In [1]: import numpy as np

In [2]: np.set_printoptions(suppress=True, linewidth=120)

In [3]: rng = np.random.default_rng(7506)

In [4]: t = np.sort(rng.uniform(-2, 2, 27))

In [5]: X = np.c_[t, t ** 2, t ** 3] @ np.array([[0, -2, 1], [2, 2, 2], [-2, 1, 0]])

In [6]: X.round(2) + 0
Out[6]: 
array([[23.35,  4.04,  5.86],
       [ 6.04,  3.49,  1.59],
       [ 2.63,  2.51,  0.58],
       [ 1.7 ,  2.06,  0.29],
       [ 1.46,  1.92,  0.22],
       [ 1.34,  1.83,  0.18],
       [ 0.46,  1.07, -0.08],
       [ 0.21,  0.71, -0.12],
       [ 0.04,  0.31, -0.1 ],
       [ 0.  , -0.03,  0.01],
       [ 0.01, -0.16,  0.1 ],
       [ 0.11, -0.38,  0.43],
       [ 0.19, -0.42,  0.71],
       [ 0.25, -0.37,  1.03],
       [ 0.26, -0.36,  1.04],
       [ 0.29, -0.27,  1.31],
       [ 0.27,  0.14,  2.01],
       [-0.25,  1.57,  3.54],
       [-0.46,  1.98,  3.89],
       [-0.5 ,  2.06,  3.96],
       [-0.93,  2.83,  4.57],
       [-1.7 ,  4.07,  5.46],
       [-3.31,  6.33,  6.91],
       [-3.51,  6.6 ,  7.07],
       [-4.3 ,  7.62,  7.67],
       [-4.99,  8.48,  8.15],
       [-6.22,  9.96,  8.95]])

In [7]: vec = np.array([-3, 5, 3])

In [8]: target = X @ vec

In [9]: np.round(np.linalg.pinv(X) @ X, 2) + 0
Out[9]: 
array([[1., 0., 0.],
       [0., 1., 0.],
       [0., 0., 1.]])

In [10]: try:
    ...:     np.linalg.solve(X, target)
    ...: except np.linalg.LinAlgError as e:
    ...:     print("failed:", e)
    ...: 
failed: Last 2 dimensions of the array must be square

In [11]: np.round(np.linalg.solve(X.T @ X, X.T @ target), 2)
Out[11]: array([-3.,  5.,  3.])

In [12]: target = target + 0.05 * rng.normal(size=27)

In [13]: target.round(2)
Out[13]: 
array([-32.26,   4.17,   6.47,   6.13,   5.9 ,   5.69,   3.74,   2.64,   1.11,  -0.04,  -0.52,  -0.94,  -0.48,   0.52,
         0.44,   1.71,   6.07,  19.23,  22.97,  23.66,  30.58,  41.77,  62.3 ,  64.78,  74.05,  81.84,  95.32])

In [14]: b, *_ = np.linalg.lstsq(X, target)

In [15]: np.round(X.T @ (target - X @ b), 2) + 0
Out[15]: array([0., 0., 0.])

In [16]: b.round()
Out[16]: array([-3.,  5.,  3.])

In [17]: [round(float(np.linalg.norm(np.linalg.solve(X.T @ X + lam * np.eye(3), X.T @ target))), 2) for lam in (0, 1, 10, 100)]
Out[17]: [6.56, 6.54, 6.4, 5.72]

In [18]: cen = X - X.mean(axis=0)

In [19]: V = np.linalg.svd(cen)[2][:2]

In [20]: B = cen - cen @ V.T @ V

In [21]: round(np.linalg.norm(B) / np.linalg.norm(cen), 2)
Out[21]: np.float64(0.14)

In [22]: np.linalg.norm(B, axis=1).round(6).argmax()
Out[22]: np.int64(1)

In [23]: K = np.load("test10.npy")

In [24]: K
Out[24]: 
array([[-0.97,  2.01,  1.91],
       [-0.92,  2.03,  2.05],
       [-1.08,  1.99,  1.95],
       [-1.05,  1.99,  1.97],
       [-0.93,  1.96,  1.97],
       [-1.  ,  1.97,  1.97],
       [-0.93,  2.07,  1.98],
       [-1.  ,  1.91,  1.95],
       [-1.97, -0.96,  1.07],
       [-2.04, -0.94,  1.09],
       [-1.97, -1.  ,  0.99],
       [-1.99, -1.01,  1.08],
       [-1.98, -0.97,  1.02],
       [-2.01, -0.97,  1.03],
       [-1.94, -0.96,  0.92],
       [-2.05, -0.93,  0.96]])

In [25]: G = np.cov(K, rowvar=False)

In [26]: G.shape
Out[26]: (3, 3)

In [27]: print(np.round(np.polyfit(K[:, 0], K[:, 2], 1), 2))
[0.93 2.88]

In [28]: np.round(np.linalg.eigvalsh(G)[::-1], 2) + 0
Out[28]: array([2.85, 0.  , 0.  ])

In [29]: np.round(np.median(K, axis=0), 2)
Out[29]: array([-1.51,  0.49,  1.5 ])

In [30]: blk = np.stack([K, 3 * K, K[::-1]])

In [31]: np.round(np.einsum("bij,cij->bc", blk, blk), 2)
Out[31]: 
array([[ 118.19,  354.58,   32.73],
       [ 354.58, 1063.75,   98.18],
       [  32.73,   98.18,  118.19]])

In [32]: np.linalg.matrix_rank(blk)
Out[32]: array([3, 3, 3])

In [33]: np.linalg.matrix_rank(blk.reshape(3, -1))
Out[33]: np.int64(2)
